In [1]: import numpy as np

In [2]: np.set_printoptions(precision=3, suppress=True, linewidth=120)

In [3]: mat = np.load("layer17.npy")

In [4]: mat
Out[4]: 
array([[ 2.968,  1.2  ,  0.2  , -1.   , -1.   , -0.5  ,  2.4  ],
       [ 1.042,  1.8  ,  0.8  ,  0.   , -0.3  , -0.2  , -2.1  ],
       [ 4.116,  2.   , -1.   ,  0.1  , -1.4  , -0.4  ,  0.6  ],
       [ 4.748,  0.3  , -0.5  ,  1.3  , -1.6  ,  0.2  ,  0.6  ],
       [-3.471,  1.2  ,  0.4  ,  0.9  ,  1.1  ,  1.1  ,  0.8  ],
       [ 4.747,  0.2  ,  0.   , -2.6  , -1.6  ,  2.5  ,  0.5  ],
       [-0.917, -1.2  , -1.7  ,  1.6  ,  0.3  , -0.7  , -1.5  ],
       [-1.011, -1.   ,  0.9  ,  0.5  ,  0.3  , -0.2  , -0.6  ],
       [ 0.953,  0.4  ,  0.   , -0.7  , -0.3  ,  0.7  , -0.1  ],
       [ 3.805,  0.6  ,  1.4  , -0.4  , -1.3  ,  1.6  , -1.2  ]])

In [5]: P = mat @ np.linalg.solve(mat.T @ mat, mat.T)

In [6]: np.round(P @ mat[:, 2], 3) + 0
Out[6]: array([ 0.2,  0.8, -1. , -0.5,  0.4,  0. , -1.7,  0.9,  0. ,  1.4])

In [7]: np.diag(P)
Out[7]: array([0.582, 0.792, 0.819, 0.92 , 0.959, 0.828, 0.682, 0.616, 0.157, 0.645])

In [8]: feats = np.load("data.npy")

In [9]: feats
Out[9]: 
array([[-4.349, -2.898,  4.217,  0.597, -2.61 , -3.398],
       [-3.021, -2.013,  2.774,  0.556, -1.876, -2.381],
       [-1.578, -1.028,  1.465,  0.308, -0.829, -1.259],
       [-0.02 , -0.097,  0.009, -0.006,  0.113, -0.024],
       [-1.459, -0.956,  1.553,  0.103, -0.82 , -1.019],
       [-0.062,  0.007,  0.067, -0.016, -0.014,  0.   ],
       [-0.05 , -0.043,  0.139,  0.036, -0.011, -0.075],
       [-4.568, -2.9  ,  4.257,  0.846, -2.807, -3.282],
       [-4.582, -2.908,  4.162,  0.579, -2.886, -3.234],
       [-3.065, -1.898,  2.965,  0.293, -1.767, -2.193],
       [ 0.124, -0.188,  0.045, -0.004,  0.137, -0.026],
       [-3.055, -1.949,  2.728,  0.417, -1.747, -2.234],
       [-3.131, -1.991,  2.836,  0.472, -1.825, -2.044],
       [-4.466, -3.009,  4.226,  0.549, -2.523, -3.309],
       [-4.76 , -2.832,  4.255,  0.687, -2.613, -3.249],
       [-1.363, -0.961,  1.25 ,  0.111, -0.889, -1.135],
       [-2.987, -1.839,  2.829,  0.285, -1.948, -2.055],
       [-1.286, -0.812,  1.189,  0.174, -1.044, -1.029],
       [-1.522, -1.188,  1.34 ,  0.18 , -0.899, -1.22 ],
       [-4.539, -2.94 ,  4.189,  0.484, -2.529, -3.202],
       [-4.526, -2.895,  4.132,  0.57 , -2.671, -3.289],
       [-2.967, -2.057,  2.837,  0.333, -1.834, -2.177],
       [-1.61 , -1.068,  1.306,  0.289, -0.83 , -1.198],
       [-3.11 , -1.846,  2.814,  0.513, -1.723, -2.201],
       [-4.439, -2.784,  4.139,  0.653, -2.789, -3.246],
       [-1.309, -1.175,  1.394,  0.167, -0.96 , -1.298],
       [-4.474, -3.019,  4.145,  0.513, -2.439, -3.42 ],
       [-4.442, -2.952,  4.35 ,  0.391, -2.657, -3.333]])

In [10]: U, sv, vt = np.linalg.svd(feats)

In [11]: sv
Out[11]: array([30.06 ,  0.703,  0.568,  0.538,  0.328,  0.282])

In [12]: other = U[:, :1] @ np.diag(sv[:1]) @ vt[:1]

In [13]: np.round(np.abs(feats - other).max(), 3)
Out[13]: np.float64(0.246)

In [14]: np.linalg.matrix_rank(feats, rtol=0.05)
Out[14]: np.int64(1)

In [15]: other = np.array([[-1, -1, 1], [2, -1, 3], [0, -1, -1]])

In [16]: cent = np.array([[4, 3, 2], [1, 4, 2], [8, 3, 0]])

In [17]: E = np.block([[other, np.array([[4, 1, 3], [5, 5, 0], [1, 0, 1]])], [np.zeros((3, 3)), cent]])

In [18]: E
Out[18]: 
array([[-1., -1.,  1.,  4.,  1.,  3.],
       [ 2., -1.,  3.,  5.,  5.,  0.],
       [ 0., -1., -1.,  1.,  0.,  1.],
       [ 0.,  0.,  0.,  4.,  3.,  2.],
       [ 0.,  0.,  0.,  1.,  4.,  2.],
       [ 0.,  0.,  0.,  8.,  3.,  0.]])

In [19]: np.round(np.abs(np.linalg.eigvals(E)).max(), 3)
Out[19]: np.float64(8.587)

In [20]: round(np.linalg.det(E), 3)
Out[20]: np.float64(272.0)

In [21]: np.allclose(E, E.T)
Out[21]: False

In [22]: np.linalg.matrix_power(E, 4)
Out[22]: 
array([[   7.,  -15.,   11., 1859., 1761.,  844.],
       [  28.,    4.,   44., 2588., 2566., 1240.],
       [  -2.,  -14.,    6.,  253.,  265.,  156.],
       [   0.,    0.,    0., 2435., 2304., 1098.],
       [   0.,    0.,    0., 1790., 1705.,  806.],
       [   0.,    0.,    0., 2859., 2742., 1334.]])

In [23]: (E - E.T) / 2
Out[23]: 
array([[ 0. , -1.5,  0.5,  2. ,  0.5,  1.5],
       [ 1.5,  0. ,  2. ,  2.5,  2.5,  0. ],
       [-0.5, -2. ,  0. ,  0.5,  0. ,  0.5],
       [-2. , -2.5, -0.5,  0. ,  1. , -3. ],
       [-0.5, -2.5,  0. , -1. ,  0. , -0.5],
       [-1.5,  0. , -0.5,  3. ,  0.5,  0. ]])

In [24]: E @ E
Out[24]: 
array([[-1.,  1., -5., 33., 19.,  8.],
       [-4., -4., -4., 31., 32., 29.],
       [-2.,  2., -2.,  6.,  1.,  1.],
       [ 0.,  0.,  0., 35., 30., 14.],
       [ 0.,  0.,  0., 24., 25., 10.],
       [ 0.,  0.,  0., 35., 36., 22.]])

In [25]: np.sort(np.abs(np.linalg.eigvals(E)))
Out[25]: array([1.388, 1.718, 2.305, 2.401, 2.401, 8.587])

In [26]: np.trace(E)
Out[26]: np.float64(5.0)

In [27]: rng = np.random.default_rng(356)

In [28]: z = rng.permutation(6)

In [29]: z
Out[29]: array([3, 4, 1, 2, 0, 5])

In [30]: other = E[z][:, z]

In [31]: np.diag(other)
Out[31]: array([ 4.,  4., -1., -1., -1.,  0.])

In [32]: np.allclose(other, E)
Out[32]: False

In [33]: np.round(np.linalg.det(other), 3), round(np.linalg.det(E[z]), 3)
Out[33]: (np.float64(272.0), np.float64(272.0))

In [34]: W0 = np.load("case16.npy")

In [35]: W0
Out[35]: 
array([[ 3,  0, -2,  0,  0,  0, -3],
       [ 0, -3,  0,  2,  0, -2,  0],
       [ 2,  0,  0,  0,  3,  0,  2],
       [ 0, -2,  0,  1,  0,  3,  0],
       [-3,  0, -3,  0, -1,  0,  0],
       [ 0, -1,  0, -3,  0, -2,  0],
       [-3,  0,  0,  0,  3,  0, -2]])

In [36]: W = np.array([[0, 0, -1],
    ...:     [2, 0, -2],
    ...:     [-2, -1, 2],
    ...:     [2, -2, 1],
    ...:     [1, -2, 1],
    ...:     [0, -1, 0],
    ...:     [-1, 1, 1]])

In [37]: b = np.array([3, 0, 4])

In [38]: hid = np.maximum(W0 @ W + b, 0)

In [39]: (hid > 0).mean(axis=0)
Out[39]: array([0.857, 0.286, 0.714])

In [40]: np.linalg.matrix_rank(hid)
Out[40]: np.int64(3)

In [41]: cent = np.array([[0, 5, 0], [3, 4, 5], [1, 5, 3]])

In [42]: W @ cent
Out[42]: 
array([[-1, -5, -3],
       [-2,  0, -6],
       [-1, -4,  1],
       [-5,  7, -7],
       [-5,  2, -7],
       [-3, -4, -5],
       [ 4,  4,  8]])

In [43]: (hid @ cent).round(6).argmax(axis=1)
Out[43]: array([1, 1, 1, 1, 1, 2, 1])

In [44]: x = np.array([3, 3, 3, 3, -2, 3, 0])

In [45]: rhs = W0 @ x

In [46]: b, lr = np.zeros(7), 1 / np.linalg.norm(W0, 2) ** 2

In [47]: for i in range(50):
    ...:     b -= lr * W0.T @ (W0 @ b - rhs)
    ...:     if i % 10 == 0: print(i, round(np.linalg.norm(W0 @ b - rhs), 3))
    ...: 
0 11.386
10 0.589
20 0.052
30 0.005
40 0.0

In [48]: round(float(np.linalg.cond(W0)), 3)
Out[48]: 2.201

In [49]: b.round(3) + 0
Out[49]: array([ 3.,  3.,  3.,  3., -2.,  3.,  0.])

In [50]: other = np.array([[0, 0], [2, 1], [0, 1], [2, 1], [0, 2], [0, 0], [2, 2]])

In [51]: W0 @ other
Out[51]: 
array([[-6, -8],
       [-2, -1],
       [ 4, 10],
       [-2, -1],
       [ 0, -5],
       [-8, -4],
       [-4,  2]])

In [52]: np.linalg.matrix_rank(np.vstack([W0, other.T]))
Out[52]: np.int64(7)

In [53]: np.linalg.matrix_rank(W0 @ other)
Out[53]: np.int64(2)

In [54]: A = np.loadtxt("block10.csv", delimiter=",")

In [55]: A
Out[55]: 
array([[-3.967,  0.021,  5.337, -2.604, -1.743, -1.311],
       [-1.635, -3.712,  1.643,  2.602, -4.169,  5.734],
       [-1.65 , -0.035,  3.124, -0.594, -2.932,  0.213],
       [-1.139,  3.234,  4.575, -3.481, -2.797, -4.895],
       [-1.385, -3.419,  5.011, -0.152, -8.073,  2.544],
       [ 0.915, -1.874, -5.702,  7.578,  1.454,  9.286],
       [-2.093,  2.695,  0.065,  0.219,  3.279, -0.35 ],
       [-3.591,  2.773,  1.962, -1.466,  3.563, -1.772],
       [-3.867, -0.479, -0.196,  1.989,  3.861,  3.867],
       [ 0.069,  0.599,  1.447,  0.55 , -3.249,  0.584],
       [-0.548, -0.421, -1.879,  3.635,  0.613,  4.649],
       [-0.926,  0.819, -1.804,  2.845,  2.082,  3.202],
       [-0.063,  1.236, -0.37 ,  1.595, -0.53 ,  1.377],
       [-0.523, -2.987,  0.533,  3.186, -4.102,  5.627],
       [-3.358,  1.52 ,  5.802, -3.73 , -2.041, -3.549],
       [-0.987, -1.162,  2.095,  0.906, -3.696,  2.274],
       [-6.452, -0.248,  4.471, -2.056,  2.875,  0.139],
       [-0.737,  0.762, -1.895,  2.969,  1.844,  3.312],
       [-4.548,  0.081,  7.188, -4.141, -2.849, -2.826],
       [-0.907,  5.285,  1.506, -2.209,  1.849, -4.77 ],
       [-0.884,  4.246,  2.785, -2.623, -0.417, -4.627],
       [-0.396,  4.222,  0.42 , -0.716,  1.433, -2.709],
       [-2.423, -0.364, -2.204,  3.647,  3.936,  5.165],
       [-4.809, -0.802,  6.143, -2.867, -1.97 , -0.882],
       [-3.723, -1.673,  2.827,  0.318, -0.651,  2.717],
       [-4.691, -0.397,  1.838,  0.27 ,  2.947,  2.213],
       [-4.279, -0.754,  3.006, -0.394,  0.73 ,  1.588],
       [ 0.481,  4.458, -1.753,  0.94 ,  2.667, -1.321],
       [-2.919,  0.64 ,  5.234, -2.751, -2.777, -2.122],
       [ 0.285,  0.444, -0.343,  2.051, -1.718,  2.22 ],
       [-1.936, -0.11 ,  3.497, -0.874, -2.96 ,  0.037],
       [-8.796, -1.725,  5.182, -2.049,  4.583,  1.66 ],
       [-2.11 ,  1.839,  0.771,  0.144,  1.856,  0.064],
       [-0.926,  1.204,  2.357, -0.605, -2.242, -0.714],
       [-2.432,  1.942, -3.509,  3.38 ,  7.193,  3.564]])

In [56]: D = np.linalg.norm(A[:, None] - A[None], axis=-1)

In [57]: np.unravel_index(D.round(6).argmax(), D.shape)
Out[57]: (np.int64(5), np.int64(18))

In [58]: r0 = np.array([3, 3, 0, 2, 1, 0])

In [59]: other = E + np.outer(r0, np.eye(6)[1])

In [60]: np.round(np.linalg.det(other) / np.linalg.det(E), 3), np.round(1 + np.linalg.solve(E, r0)[1], 3)
Out[60]: (np.float64(1.721), np.float64(1.721))

In [61]: np.linalg.matrix_rank(np.linalg.inv(other) - np.linalg.inv(E), tol=1e-8)
Out[61]: np.int64(1)

In [62]: data = np.load("m.npy")

In [63]: data
Out[63]: 
array([[-9.392,  1.769, -0.257, -0.309, -4.453,  2.586],
       [ 2.269, -3.738, -0.745, -0.471,  3.079,  0.105],
       [ 3.24 ,  1.988,  0.582,  2.207,  2.972, -1.174],
       [-9.579,  1.416,  2.974, -6.585, -2.736,  2.125],
       [-0.319,  1.43 , -0.427, -2.234, -0.505, -1.563],
       [ 0.018, -5.1  ,  0.022, -2.07 , -1.677, -1.56 ],
       [-0.284, -1.32 , -1.084,  5.434, -1.25 ,  1.525],
       [ 0.779,  0.112, -0.086,  2.448, -0.04 ,  1.847],
       [-3.484, -2.398,  2.068, -6.694, -4.096, -0.86 ],
       [-1.956,  3.752,  0.626, -0.112,  1.531, -0.679],
       [-4.237, -2.071,  3.51 , -0.334, -3.739,  3.811],
       [-2.953,  0.159,  0.885,  0.101, -0.71 , -0.892],
       [-0.182,  1.916, -1.746, -0.259,  2.372, -0.712],
       [-0.337,  0.032,  0.064, -3.845, -1.878, -2.013],
       [ 0.276, -3.339, -2.583,  2.445, -1.28 ,  0.139],
       [-3.711,  0.033, -0.8  , -2.223, -2.657,  1.279],
       [-1.726, -3.26 , -0.026, -3.941, -3.814,  0.672],
       [-4.106,  0.758,  1.063, -3.107, -3.376,  2.113],
       [-2.39 ,  3.077, -0.446, -1.808,  2.325, -0.31 ],
       [-0.879, -1.119, -0.747,  0.942,  0.071,  2.637],
       [-1.276, -4.467,  1.666, -3.223, -0.606,  0.66 ],
       [ 0.595,  0.252, -0.227,  0.925,  2.819, -0.094],
       [-3.518,  1.076,  2.974,  1.422, -0.777,  2.688],
       [ 4.291,  1.275, -0.709,  1.612,  6.799, -0.921],
       [-2.255,  4.967,  0.419,  1.262, -0.265,  0.732],
       [ 0.9  ,  0.589,  0.91 , -1.73 , -2.238,  0.044],
       [-1.528, -4.757, -1.018,  0.08 , -6.005,  4.572],
       [-1.183, -5.929,  1.249,  0.979, -3.169,  3.649],
       [-7.856,  1.105,  2.671, -5.178, -3.615,  2.897],
       [ 1.259,  2.793, -0.557,  5.146,  2.908, -0.713],
       [-1.641, -1.804, -1.027,  0.483, -1.529,  1.069],
       [-1.819,  2.867,  0.24 , -0.885, -1.106, -1.748],
       [ 1.767, -0.439,  0.526,  2.17 , -1.715,  0.771],
       [ 2.34 ,  3.653,  0.003,  6.181,  3.792,  3.452]])

In [64]: Ac = data - data.mean(axis=0)

In [65]: U, sv, vt = np.linalg.svd(Ac, full_matrices=False)

In [66]: np.round(Ac.mean(axis=0), 3) + 0
Out[66]: array([0., 0., 0., 0., 0., 0.])

In [67]: np.abs(U[:, 0]).argmax()
Out[67]: np.int64(3)

In [68]: np.linalg.matrix_rank(Ac)
Out[68]: np.int64(6)

In [69]: sv ** 2 / (sv ** 2).sum()
Out[69]: array([0.52 , 0.225, 0.156, 0.048, 0.032, 0.019])

In [70]: np.searchsorted(np.cumsum(sv ** 2) / (sv ** 2).sum(), 0.9) + 1
Out[70]: np.int64(3)

In [71]: np.abs(vt[0]).argmax()
Out[71]: np.int64(0)

In [72]: X = np.loadtxt("a.csv", delimiter=",")

In [73]: X
Out[73]: 
array([[  0.,   0.,   0.,   0.,   0.,   0.,   0.,   0.],
       [ 24.,  32., -12.,  32.,   0.,  24., -16., -28.],
       [  0.,   0.,   0.,   0.,   0.,   0.,   0.,   0.]])

In [74]: other = np.array([[0, 3, -2],
    ...:     [-3, 1, 3],
    ...:     [1, 2, 2],
    ...:     [-3, -3, -2],
    ...:     [-2, -1, 3],
    ...:     [1, -3, -1],
    ...:     [3, 1, 1],
    ...:     [0, -2, 3]])

In [75]: np.vstack([X, other.T]).shape
Out[75]: (6, 8)

In [76]: np.einsum("ik,kj->ji", X, other)
Out[76]: 
array([[   0., -228.,    0.],
       [   0.,  -48.,    0.],
       [   0., -164.,    0.]])
